>>> import numpy as np
>>> np.set_printoptions(suppress=True, linewidth=140)
>>> rng = np.random.default_rng(111)
>>> z = rng.integers(0, 3, 7)
>>> E = (z[:, None] == z) * 4 + np.eye(7)
>>> E
array([[5., 0., 0., 0., 0., 4., 4.],
       [0., 5., 0., 4., 0., 0., 0.],
       [0., 0., 5., 0., 4., 0., 0.],
       [0., 4., 0., 5., 0., 0., 0.],
       [0., 0., 4., 0., 5., 0., 0.],
       [4., 0., 0., 0., 0., 5., 4.],
       [4., 0., 0., 0., 0., 4., 5.]])
>>> out = E / np.sqrt((E ** 2).mean(axis=1, keepdims=True))
>>> np.linalg.matrix_rank(out) == np.linalg.matrix_rank(E)
np.True_
>>> print(out[5].round(2))
[1.4  0.   0.   0.   0.   1.75 1.4 ]
>>> np.round(np.linalg.norm(out, axis=1), 2)
array([2.65, 2.65, 2.65, 2.65, 2.65, 2.65, 2.65])
>>> data = np.load("out5.npy")
>>> data
array([[23,  8, 19,  0, 20,  0,  0],
       [ 0,  0,  0,  0,  0,  0,  0],
       [ 0,  0,  0,  0,  0,  0,  0],
       [ 2,  0,  0,  0,  0,  0,  0],
       [ 9,  6, 11,  0,  6,  0,  0],
       [ 0,  0,  0,  0,  0,  0,  0],
       [23,  0,  3,  0, 12,  0,  0],
       [ 2,  0,  0,  0,  0,  0,  0],
       [23, 24, 35,  6, 28,  7,  3],
       [16,  3, 11,  0, 11,  0,  0],
       [23,  0,  3,  0, 12,  0,  0],
       [16,  3, 11,  0, 11,  0,  0],
       [23,  8, 19,  0, 20,  0,  0],
       [ 0,  0,  0,  0,  0,  0,  0],
       [16, 11, 19,  0, 15,  0,  0],
       [ 0,  0,  0,  0,  0,  0,  0],
       [ 2, 25, 27,  8,  9, 22, 10],
       [ 9,  6, 11,  0,  6,  0,  0],
       [23,  8, 19,  0, 20,  0,  0],
       [ 9,  0,  3,  0,  2,  0,  0],
       [ 0,  7,  3,  0,  0, 11,  3],
       [ 0,  0,  0,  0,  0,  0,  0],
       [ 2,  9, 11,  0,  1,  4,  0],
       [23, 32, 43, 10, 32, 16,  8],
       [ 0,  4,  3,  0,  0,  3,  0],
       [16,  0,  3,  0,  7,  0,  0],
       [ 9,  0,  0,  0,  0,  0,  0]])
>>> Xc = (data - data.mean(axis=0)) / data.std(axis=0)
>>> np.round(Xc.std(axis=0), 2)
array([1., 1., 1., 1., 1., 1., 1.])
>>> coef = np.linalg.lstsq(np.delete(Xc, 1, axis=1), Xc[:, 1])[0]
>>> coef.round(2) + 0
array([-0.11,  0.76,  0.27,  0.  ,  0.54, -0.43])
>>> round(float(1 - np.var(Xc[:, 1] - np.delete(Xc, 1, axis=1) @ coef)), 2)
0.99
